$ python -q
>>> import numpy as np
>>> np.set_printoptions(precision=1, suppress=True, linewidth=200)
>>> J = np.array([[1, -1, 2], [-2, 2, 0], [0, 1, -2], [1, -2, 0], [0, 1, -2]])
>>> A2 = np.c_[J[:, :2] @ np.array([[8, 5], [2, 9]]), np.array([0, 0, 3, 0, 2])]
>>> A2
array([[  6,  -4,   0],
       [-12,   8,   0],
       [  2,   9,   3],
       [  4, -13,   0],
       [  2,   9,   2]])
>>> np.linalg.norm(np.linalg.qr(J)[0].T @ A2, axis=0) ** 2 / ((A2 ** 2).sum(axis=0) + 1e-12)
array([1. , 1. , 0.8])
>>> np.linalg.matrix_rank(np.c_[J, A2])
np.int64(4)
>>> O, r_ = np.linalg.qr(J)
>>> r_
array([[-2.4,  2.9, -0.8],
       [ 0. ,  1.7, -2.2],
       [ 0. ,  0. ,  2.6]])
>>> np.round(O @ r_, 1) + 0
array([[ 1., -1.,  2.],
       [-2.,  2.,  0.],
       [ 0.,  1., -2.],
       [ 1., -2.,  0.],
       [ 0.,  1., -2.]])
>>> np.round(O.T @ O, 1) + 0
array([[1., 0., 0.],
       [0., 1., 0.],
       [0., 0., 1.]])
>>> np.abs(np.diag(r_))
array([2.4, 1.7, 2.6])
>>> O
array([[-0.4,  0.1,  0.7],
       [ 0.8, -0.2,  0.1],
       [-0. ,  0.6, -0.3],
       [-0.4, -0.5, -0.6],
       [-0. ,  0.6, -0.3]])
>>> round(float(abs(r_[0, 0])), 1), np.round(np.linalg.norm(J[:, 0]), 1)
(2.4, np.float64(2.4))
>>> O.shape, r_.shape
((5, 3), (3, 3))
>>> vec = np.array([1, 2, 0])
>>> rhs = J @ vec
>>> beta, lr = np.zeros(3), 1 / np.linalg.norm(J, 2) ** 2
>>> for i in range(3):
...     beta -= lr * J.T @ (J @ beta - rhs)
...     if i % 1 == 0: print(i, round(np.linalg.norm(J @ beta - rhs), 1))
... 
0 1.7
1 1.6
2 1.5
>>> np.round(np.linalg.cond(J), 1)
np.float64(5.4)
>>> rng = np.random.default_rng(781009)
>>> A2 = J + rng.integers(-2, 3, (5, 2)) @ rng.integers(-2, 3, (2, 3))
>>> A2
array([[ 7, -7,  0],
       [ 0, -2,  0],
       [ 2,  3, -4],
       [ 6, -6, -2],
       [-2,  5, -2]])
>>> A2 - J
array([[ 6, -6, -2],
       [ 2, -4,  0],
       [ 2,  2, -2],
       [ 5, -4, -2],
       [-2,  4,  0]])
>>> np.round(np.linalg.svd(A2 - J, compute_uv=False), 1) + 0
array([12.4,  4.3,  0. ])
>>> np.abs(A2 - J).sum(axis=1)
array([14,  6,  6, 11,  6])
>>> X = np.loadtxt("case4.csv", delimiter=",")
>>> X
array([[1., 0., 0., 0., 2., 2., 0., 0., 0., 2., 0.],
       [1., 0., 1., 0., 1., 2., 0., 0., 0., 0., 0.],
       [0., 2., 1., 0., 2., 2., 2., 0., 2., 0., 1.],
       [0., 0., 0., 2., 0., 0., 0., 1., 0., 0., 0.],
       [1., 1., 1., 0., 0., 2., 0., 0., 2., 2., 2.],
       [1., 0., 0., 0., 1., 2., 2., 0., 2., 1., 1.],
       [2., 1., 0., 0., 0., 1., 1., 0., 0., 1., 1.],
       [0., 0., 0., 2., 0., 0., 0., 2., 0., 0., 0.],
       [0., 1., 1., 0., 1., 1., 2., 0., 2., 2., 1.],
       [2., 2., 0., 0., 0., 1., 0., 0., 0., 1., 2.],
       [0., 1., 2., 0., 0., 2., 2., 0., 1., 2., 1.]])
>>> # 2 blocks once reordered
>>> vec = np.array([0, -2, -2, -2, 2, 0, 1, -1, 2, 2, -2])
>>> h1 = np.maximum(X @ vec, 0)
>>> X.T @ h1
array([16., 10.,  8.,  0., 34., 42., 32.,  0., 32., 36., 16.])
>>> np.maximum(X @ vec, 0) - np.maximum(-X @ vec, 0)
array([ 8.,  0.,  2., -5.,  0.,  8., -1., -6.,  6., -6.,  0.])
>>> X * (h1 > 1e-9)[:, None]
array([[1., 0., 0., 0., 2., 2., 0., 0., 0., 2., 0.],
       [0., 0., 0., 0., 0., 0., 0., 0., 0., 0., 0.],
       [0., 2., 1., 0., 2., 2., 2., 0., 2., 0., 1.],
       [0., 0., 0., 0., 0., 0., 0., 0., 0., 0., 0.],
       [0., 0., 0., 0., 0., 0., 0., 0., 0., 0., 0.],
       [1., 0., 0., 0., 1., 2., 2., 0., 2., 1., 1.],
       [0., 0., 0., 0., 0., 0., 0., 0., 0., 0., 0.],
       [0., 0., 0., 0., 0., 0., 0., 0., 0., 0., 0.],
       [0., 1., 1., 0., 1., 1., 2., 0., 2., 2., 1.],
       [0., 0., 0., 0., 0., 0., 0., 0., 0., 0., 0.],
       [0., 0., 0., 0., 0., 0., 0., 0., 0., 0., 0.]])
>>> def softmax(z):
...     e = np.exp(z - z.max(axis=-1, keepdims=True))
...     return e / e.sum(axis=-1, keepdims=True)
... 
>>> softmax(X[3] + -2)
array([0.1, 0.1, 0.1, 0.4, 0.1, 0.1, 0.1, 0.1, 0.1, 0.1, 0.1])
>>> att = X @ X.T / np.sqrt(11)
>>> np.round(softmax(att + np.triu(np.full(att.shape, -np.inf), 1)), 1) + 0
array([[1. , 0. , 0. , 0. , 0. , 0. , 0. , 0. , 0. , 0. , 0. ],
       [0.5, 0.5, 0. , 0. , 0. , 0. , 0. , 0. , 0. , 0. , 0. ],
       [0. , 0. , 1. , 0. , 0. , 0. , 0. , 0. , 0. , 0. , 0. ],
       [0.1, 0.1, 0.1, 0.6, 0. , 0. , 0. , 0. , 0. , 0. , 0. ],
       [0. , 0. , 0.1, 0. , 0.8, 0. , 0. , 0. , 0. , 0. , 0. ],
       [0.1, 0. , 0.3, 0. , 0.2, 0.4, 0. , 0. , 0. , 0. , 0. ],
       [0.1, 0.1, 0.1, 0. , 0.3, 0.2, 0.3, 0. , 0. , 0. , 0. ],
       [0. , 0. , 0. , 0.3, 0. , 0. , 0. , 0.5, 0. , 0. , 0. ],
       [0. , 0. , 0.3, 0. , 0.2, 0.2, 0. , 0. , 0.4, 0. , 0. ],
       [0. , 0. , 0.1, 0. , 0.2, 0.1, 0.1, 0. , 0.1, 0.4, 0. ],
       [0. , 0. , 0.1, 0. , 0.1, 0.1, 0. , 0. , 0.2, 0. , 0.4]])
>>> softmax(att)[3] @ X
array([0.4, 0.4, 0.3, 1.1, 0.4, 0.8, 0.5, 0.9, 0.5, 0.6, 0.5])
>>> X @ X
array([[ 9.,  6.,  2.,  0.,  4., 12.,  4.,  0.,  8., 10., 10.],
       [ 4.,  3.,  2.,  0.,  6., 10.,  6.,  0.,  8.,  6.,  5.],
       [10.,  9.,  9.,  0.,  8., 20., 14.,  0., 15., 14., 12.],
       [ 0.,  0.,  0.,  6.,  0.,  0.,  0.,  4.,  0.,  0.,  0.],
       [ 8., 10.,  8.,  0.,  9., 18., 14.,  0., 12., 14., 11.],
       [10.,  8.,  5.,  0.,  6., 15., 12.,  0., 11., 15., 11.],
       [ 8.,  4.,  3.,  0.,  6., 12.,  5.,  0.,  3.,  9.,  5.],
       [ 0.,  0.,  0.,  8.,  0.,  0.,  0.,  6.,  0.,  0.,  0.],
       [11., 12.,  7.,  0.,  6., 16., 12.,  0., 11., 13., 13.],
       [ 7.,  4.,  6.,  0.,  7., 15.,  6.,  0.,  4., 10.,  5.],
       [11., 12.,  6.,  0.,  8., 17., 14.,  0., 11., 10., 12.]])
>>> (X != 0).astype(int)
array([[1, 0, 0, 0, 1, 1, 0, 0, 0, 1, 0],
       [1, 0, 1, 0, 1, 1, 0, 0, 0, 0, 0],
       [0, 1, 1, 0, 1, 1, 1, 0, 1, 0, 1],
       [0, 0, 0, 1, 0, 0, 0, 1, 0, 0, 0],
       [1, 1, 1, 0, 0, 1, 0, 0, 1, 1, 1],
       [1, 0, 0, 0, 1, 1, 1, 0, 1, 1, 1],
       [1, 1, 0, 0, 0, 1, 1, 0, 0, 1, 1],
       [0, 0, 0, 1, 0, 0, 0, 1, 0, 0, 0],
       [0, 1, 1, 0, 1, 1, 1, 0, 1, 1, 1],
       [1, 1, 0, 0, 0, 1, 0, 0, 0, 1, 1],
       [0, 1, 1, 0, 0, 1, 1, 0, 1, 1, 1]])
>>> np.sort(np.linalg.eigvals(X).real)
array([-2.1, -2.1, -0.3,  0.5,  0.5,  0.6,  1. ,  1. ,  1.4,  3.4,  9. ])
>>> np.flatnonzero(np.linalg.matrix_power((X != 0) + (X.T != 0) + np.eye(11), 11)[7])
array([3, 7])
>>> (np.linalg.matrix_power((X != 0) + (X.T != 0) + np.eye(11), 11) > 0).astype(int)
array([[1, 1, 1, 0, 1, 1, 1, 0, 1, 1, 1],
       [1, 1, 1, 0, 1, 1, 1, 0, 1, 1, 1],
       [1, 1, 1, 0, 1, 1, 1, 0, 1, 1, 1],
       [0, 0, 0, 1, 0, 0, 0, 1, 0, 0, 0],
       [1, 1, 1, 0, 1, 1, 1, 0, 1, 1, 1],
       [1, 1, 1, 0, 1, 1, 1, 0, 1, 1, 1],
       [1, 1, 1, 0, 1, 1, 1, 0, 1, 1, 1],
       [0, 0, 0, 1, 0, 0, 0, 1, 0, 0, 0],
       [1, 1, 1, 0, 1, 1, 1, 0, 1, 1, 1],
       [1, 1, 1, 0, 1, 1, 1, 0, 1, 1, 1],
       [1, 1, 1, 0, 1, 1, 1, 0, 1, 1, 1]])
>>> np.sort(np.abs(np.linalg.eigvals(X)))
array([0.3, 0.6, 1.4, 1.4, 1.4, 2.1, 2.1, 2.3, 2.3, 3.4, 9. ])
>>> round(np.abs(np.linalg.eigvals(X)).max(), 1)
np.float64(9.0)
>>> np.allclose(X, X.T)
False
>>> (X + X.T) / 2
array([[1. , 0.5, 0. , 0. , 1.5, 1.5, 1. , 0. , 0. , 2. , 0. ],
       [0.5, 0. , 1.5, 0. , 1. , 1. , 0.5, 0. , 0.5, 1. , 0.5],
       [0. , 1.5, 1. , 0. , 1.5, 1. , 1. , 0. , 1.5, 0. , 1.5],
       [0. , 0. , 0. , 2. , 0. , 0. , 0. , 1.5, 0. , 0. , 0. ],
       [1.5, 1. , 1.5, 0. , 0. , 1.5, 0. , 0. , 1.5, 1. , 1. ],
       [1.5, 1. , 1. , 0. , 1.5, 2. , 1.5, 0. , 1.5, 1. , 1.5],
       [1. , 0.5, 1. , 0. , 0. , 1.5, 1. , 0. , 1. , 0.5, 1.5],
       [0. , 0. , 0. , 1.5, 0. , 0. , 0. , 2. , 0. , 0. , 0. ],
       [0. , 0.5, 1.5, 0. , 1.5, 1.5, 1. , 0. , 2. , 1. , 1. ],
       [2. , 1. , 0. , 0. , 1. , 1. , 0.5, 0. , 1. , 1. , 2. ],
       [0. , 0.5, 1.5, 0. , 1. , 1.5, 1.5, 0. , 1. , 2. , 1. ]])
>>> np.allclose(X @ X.T, X.T @ X)
False
>>> round(float(np.linalg.det(X)), 1)
-324.0
>>> O, _ = np.linalg.qr(np.array([[0.8], [1.4], [-0.7], [1.2], [2.1], [-0.1]]))
>>> feats = O @ O.T
>>> feats.round(1) + 0
array([[ 0.1,  0.1, -0.1,  0.1,  0.2,  0. ],
       [ 0.1,  0.2, -0.1,  0.2,  0.3,  0. ],
       [-0.1, -0.1,  0.1, -0.1, -0.2,  0. ],
       [ 0.1,  0.2, -0.1,  0.2,  0.3,  0. ],
       [ 0.2,  0.3, -0.2,  0.3,  0.5,  0. ],
       [ 0. ,  0. ,  0. ,  0. ,  0. ,  0. ]])
>>> vec = np.array([2, 1, 2, 1, 2, -2])
>>> np.round(np.trace(feats), 1)
np.float64(1.0)
>>> round(float((vec - feats @ vec) @ (feats @ vec)), 1)
0.0
>>> np.round(np.eye(6) - feats, 1) + 0
array([[ 0.9, -0.1,  0.1, -0.1, -0.2,  0. ],
       [-0.1,  0.8,  0.1, -0.2, -0.3,  0. ],
       [ 0.1,  0.1,  0.9,  0.1,  0.2,  0. ],
       [-0.1, -0.2,  0.1,  0.8, -0.3,  0. ],
       [-0.2, -0.3,  0.2, -0.3,  0.5,  0. ],
       [ 0. ,  0. ,  0. ,  0. ,  0. ,  1. ]])
>>> O, r_ = np.linalg.qr(X)
>>> r_
array([[-3.5, -2. , -0.6,  0. , -1.2, -3.5, -1.2,  0. , -1.2, -2.6, -2.6],
       [ 0. ,  2.8,  1.7,  0. ,  0.9,  1.8,  2.4,  0. ,  2.4,  1.3,  2. ],
       [ 0. ,  0. , -2.2,  0. , -0.8, -2.7, -1.5,  0. , -1.5, -1.9, -0.5],
       [ 0. ,  0. ,  0. , -2.8,  0. ,  0. ,  0. , -2.1,  0. ,  0. ,  0. ],
       [ 0. ,  0. ,  0. ,  0. ,  2.9,  1.8,  1.1,  0. ,  1.1,  0.4, -0.5],
       [ 0. ,  0. ,  0. ,  0. ,  0. , -1. , -0.6,  0. , -1.6, -0.5, -0.9],
       [ 0. ,  0. ,  0. ,  0. ,  0. ,  0. , -2.5,  0. , -1. , -0.5, -0.2],
       [ 0. ,  0. ,  0. ,  0. ,  0. ,  0. ,  0. ,  0.7,  0. ,  0. ,  0. ],
       [ 0. ,  0. ,  0. ,  0. ,  0. ,  0. ,  0. ,  0. , -1.7, -0.7, -0.8],
       [ 0. ,  0. ,  0. ,  0. ,  0. ,  0. ,  0. ,  0. ,  0. ,  2.4,  0.3],
       [ 0. ,  0. ,  0. ,  0. ,  0. ,  0. ,  0. ,  0. ,  0. ,  0. ,  0.3]])
>>> O.shape, r_.shape
((11, 11), (11, 11))
>>> np.round(abs(r_[0, 0]), 1), round(float(np.linalg.norm(X[:, 0])), 1)
(np.float64(3.5), 3.5)
>>> F = np.loadtxt("a.csv", delimiter=",")
>>> F
array([[ 1.,  0.,  0.,  0.,  0.,  0.,  0.,  0.],
       [ 3.,  1.,  0.,  0.,  0.,  0.,  0.,  0.],
       [ 2.,  2.,  1.,  0.,  0.,  0.,  0.,  0.],
       [-2., -2.,  0.,  1.,  0.,  0.,  0.,  0.],
       [ 0., -3.,  3., -3.,  1.,  0.,  0.,  0.],
       [ 0., -2.,  0., -3.,  2.,  1.,  0.,  0.],
       [-2.,  3.,  0., -3.,  2.,  3.,  1.,  0.],
       [-1.,  2., -1., -3., -1., -3., -2.,  1.]])
>>> A2 = F[0, 0] * F[1:] - np.outer(F[1:, 0], F[0])
>>> A2
array([[ 0.,  1.,  0.,  0.,  0.,  0.,  0.,  0.],
       [ 0.,  2.,  1.,  0.,  0.,  0.,  0.,  0.],
       [ 0., -2.,  0.,  1.,  0.,  0.,  0.,  0.],
       [ 0., -3.,  3., -3.,  1.,  0.,  0.,  0.],
       [ 0., -2.,  0., -3.,  2.,  1.,  0.,  0.],
       [ 0.,  3.,  0., -3.,  2.,  3.,  1.,  0.],
       [ 0.,  2., -1., -3., -1., -3., -2.,  1.]])
>>> np.flatnonzero(~A2.round(6).any(axis=1))
array([], dtype=int64)
>>> np.linalg.matrix_rank(A2), np.linalg.matrix_rank(F)
(np.int64(7), np.int64(8))
